$ python -q
>>> import numpy as np
>>> np.set_printoptions(suppress=True, linewidth=120)
>>> rng = np.random.default_rng(6655)
>>> J = np.triu(rng.random((5, 5)) < 0.5, 1).astype(int)
>>> J = J + J.T
>>> J
array([[0, 0, 1, 1, 0],
       [0, 0, 0, 1, 1],
       [1, 0, 0, 0, 1],
       [1, 1, 0, 0, 0],
       [0, 1, 1, 0, 0]])
>>> w, evecs = np.linalg.eigh(J)
>>> np.round(evecs.T @ J @ evecs, 1) + 0
array([[-1.6,  0. ,  0. ,  0. ,  0. ],
       [ 0. , -1.6,  0. ,  0. ,  0. ],
       [ 0. ,  0. ,  0.6,  0. ,  0. ],
       [ 0. ,  0. ,  0. ,  0.6,  0. ],
       [ 0. ,  0. ,  0. ,  0. ,  2. ]])
>>> np.round(w.sum(), 1), np.trace(J)
(np.float64(-0.0), np.int64(0))
>>> np.round(np.linalg.eigvalsh(J + -3 * np.eye(5)), 1)
array([-4.6, -4.6, -2.4, -2.4, -1. ])
>>> np.round(evecs.T @ evecs, 1) + 0
array([[1., 0., 0., 0., 0.],
       [0., 1., 0., 0., 0.],
       [0., 0., 1., 0., 0.],
       [0., 0., 0., 1., 0.],
       [0., 0., 0., 0., 1.]])
>>> w.round(1)
array([-1.6, -1.6,  0.6,  0.6,  2. ])
>>> np.round(evecs @ np.diag(w) @ evecs.T, 1) + 0
array([[0., 0., 1., 1., 0.],
       [0., 0., 0., 1., 1.],
       [1., 0., 0., 0., 1.],
       [1., 1., 0., 0., 0.],
       [0., 1., 1., 0., 0.]])
>>> np.unique(w.round(6) + 0, return_counts=True)[1]
array([2, 2, 1])
>>> J @ J
array([[2, 1, 0, 0, 1],
       [1, 2, 1, 0, 0],
       [0, 1, 2, 1, 0],
       [0, 0, 1, 2, 1],
       [1, 0, 0, 1, 2]])
>>> low = np.diag(J.sum(axis=1)) - J
>>> np.linalg.matrix_rank(low)
np.int64(4)
>>> np.round(np.linalg.eigvalsh(low), 1) + 0
array([0. , 1.4, 1.4, 3.6, 3.6])
>>> low
array([[ 2,  0, -1, -1,  0],
       [ 0,  2,  0, -1, -1],
       [-1,  0,  2,  0, -1],
       [-1, -1,  0,  2,  0],
       [ 0, -1, -1,  0,  2]])
>>> rk = np.linalg.matrix_rank(low)
>>> rk
np.int64(4)
>>> N = np.linalg.svd(low)[2][rk:].T
>>> N.shape
(5, 1)
>>> np.round(N @ N.T, 1)
array([[0.2, 0.2, 0.2, 0.2, 0.2],
       [0.2, 0.2, 0.2, 0.2, 0.2],
       [0.2, 0.2, 0.2, 0.2, 0.2],
       [0.2, 0.2, 0.2, 0.2, 0.2],
       [0.2, 0.2, 0.2, 0.2, 0.2]])
>>> np.round(N[:, 0] / N[np.abs(N[:, 0]).round(6).argmax(), 0], 1)
array([1., 1., 1., 1., 1.])
>>> np.linalg.matrix_rank(low.T @ low), np.linalg.matrix_rank(low @ low.T)
(np.int64(4), np.int64(4))
>>> O, evecs = np.linalg.qr(J[:, :1])[0], np.linalg.qr(J[:, 1:])[0]
>>> sv = np.linalg.svd(O.T @ evecs, compute_uv=False)
>>> sv.round(1)
array([0.8])
>>> z = rng.permutation(5)
>>> z
array([2, 3, 0, 4, 1])
>>> M2 = J[z][:, z]
>>> np.trace(M2)
np.int64(0)
>>> round(np.linalg.det(M2), 1), round(float(np.linalg.det(J[z])), 1)
(np.float64(2.0), -2.0)
>>> X = np.load("data.npy")
>>> X
array([[1. , 0.5, 0.2, 0.1, 0.1],
       [0.5, 1. , 0.5, 0.2, 0.1],
       [0.2, 0.5, 1. , 0.5, 0.2],
       [0.1, 0.2, 0.5, 1. , 0.5],
       [0.1, 0.1, 0.2, 0.5, 1. ]])
>>> # equal to its transpose
>>> round(np.linalg.norm(X, 2), 1)
np.float64(2.2)
>>> np.round(np.linalg.norm(X[1], 1), 1), np.round(np.linalg.norm(X[1], np.inf), 1)
(np.float64(2.3), np.float64(1.0))
>>> np.round(np.linalg.norm(X, "nuc"), 1)
np.float64(5.0)
